>>> import numpy as np
>>> from numpy import linalg as LA
>>> np.set_printoptions(precision=2, suppress=True, linewidth=200, legacy="1.25")
>>> rd = lambda a: np.round(a, 2) + 0
>>> B = np.array([[4, 0, 8, 0, 3, 1, 5, 5, 4, 8],
...     [8, 0, 8, 0, 8, 2, 9, 8, 3, 3],
...     [8, 9, 4, 2, 8, 5, 0, 3, 9, 0],
...     [0, 0, 9, 3, 8, 4, 1, 8, 5, 7],
...     [6, 3, 5, 9, 7, 3, 6, 5, 3, 5],
...     [4, 8, 8, 2, 5, 5, 3, 4, 2, 6],
...     [5, 4, 7, 6, 3, 9, 0, 8, 1, 5],
...     [3, 7, 9, 2, 5, 9, 9, 8, 8, 4],
...     [1, 3, 6, 8, 9, 6, 2, 6, 8, 3],
...     [7, 6, 8, 5, 0, 1, 7, 7, 6, 5]])
>>> arr = B + B.T
>>> arr
array([[ 8,  8, 16,  0,  9,  5, 10,  8,  5, 15],
       [ 8,  0, 17,  0, 11, 10, 13, 15,  6,  9],
       [16, 17,  8, 11, 13, 13,  7, 12, 15,  8],
       [ 0,  0, 11,  6, 17,  6,  7, 10, 13, 12],
       [ 9, 11, 13, 17, 14,  8,  9, 10, 12,  5],
       [ 5, 10, 13,  6,  8, 10, 12, 13,  8,  7],
       [10, 13,  7,  7,  9, 12,  0, 17,  3, 12],
       [ 8, 15, 12, 10, 10, 13, 17, 16, 14, 11],
       [ 5,  6, 15, 13, 12,  8,  3, 14, 16,  9],
       [15,  9,  8, 12,  5,  7, 12, 11,  9, 10]])
>>> rng = np.random.default_rng(77276)
>>> z = rng.permutation(10)
>>> z
array([4, 0, 1, 6, 2, 3, 9, 7, 5, 8])
>>> B = arr[z][:, z]
>>> B
array([[14,  9, 11,  9, 13, 17,  5, 10,  8, 12],
       [ 9,  8,  8, 10, 16,  0, 15,  8,  5,  5],
       [11,  8,  0, 13, 17,  0,  9, 15, 10,  6],
       [ 9, 10, 13,  0,  7,  7, 12, 17, 12,  3],
       [13, 16, 17,  7,  8, 11,  8, 12, 13, 15],
       [17,  0,  0,  7, 11,  6, 12, 10,  6, 13],
       [ 5, 15,  9, 12,  8, 12, 10, 11,  7,  9],
       [10,  8, 15, 17, 12, 10, 11, 16, 13, 14],
       [ 8,  5, 10, 12, 13,  6,  7, 13, 10,  8],
       [12,  5,  6,  3, 15, 13,  9, 14,  8, 16]])
>>> rd(np.sort(np.abs(LA.eigvals(B))))
array([  0.01,   5.67,   7.39,   7.83,   9.2 ,  10.15,  14.76,  18.86,  23.11, 100.83])
>>> np.diag(B)
array([14,  8,  0,  0,  8,  6, 10, 16, 10, 16])
>>> np.allclose(B, arr)
False
>>> feats = np.load("case4.npy")
>>> feats
array([[-2.,  1.,  1.,  1.,  1.,  1.],
       [ 1., -2.,  1.,  1.,  1.,  1.],
       [ 1.,  1., -2.,  1.,  1.,  1.],
       [ 1.,  1.,  1., -2.,  1.,  1.],
       [ 1.,  1.,  1.,  1., -2.,  1.],
       [ 1.,  1.,  1.,  1.,  1., -2.]])
>>> q, Rm = LA.qr(feats)
>>> rd(q @ Rm)
array([[-2.,  1.,  1.,  1.,  1.,  1.],
       [ 1., -2.,  1.,  1.,  1.,  1.],
       [ 1.,  1., -2.,  1.,  1.,  1.],
       [ 1.,  1.,  1., -2.,  1.,  1.],
       [ 1.,  1.,  1.,  1., -2.,  1.],
       [ 1.,  1.,  1.,  1.,  1., -2.]])
>>> rd(q.T @ q)
array([[1., 0., 0., 0., 0., 0.],
       [0., 1., 0., 0., 0., 0.],
       [0., 0., 1., 0., 0., 0.],
       [0., 0., 0., 1., 0., 0.],
       [0., 0., 0., 0., 1., 0.],
       [0., 0., 0., 0., 0., 1.]])
>>> rd(q)
array([[-0.67,  0.33,  0.33,  0.33, -0.33, -0.33],
       [ 0.33, -0.67,  0.33,  0.33, -0.33, -0.33],
       [ 0.33,  0.33, -0.67,  0.33, -0.33, -0.33],
       [ 0.33,  0.33,  0.33, -0.67, -0.33, -0.33],
       [ 0.33,  0.33,  0.33,  0.33,  0.67, -0.33],
       [ 0.33,  0.33,  0.33,  0.33, -0.33,  0.67]])
>>> print(rd(Rm))
[[ 3.  0.  0.  0.  0.  0.]
 [ 0.  3.  0.  0.  0.  0.]
 [ 0.  0.  3.  0.  0.  0.]
 [ 0.  0.  0.  3.  0.  0.]
 [ 0.  0.  0.  0. -3.  0.]
 [ 0.  0.  0.  0.  0. -3.]]
>>> np.abs(np.diag(Rm))
array([3., 3., 3., 3., 3., 3.])
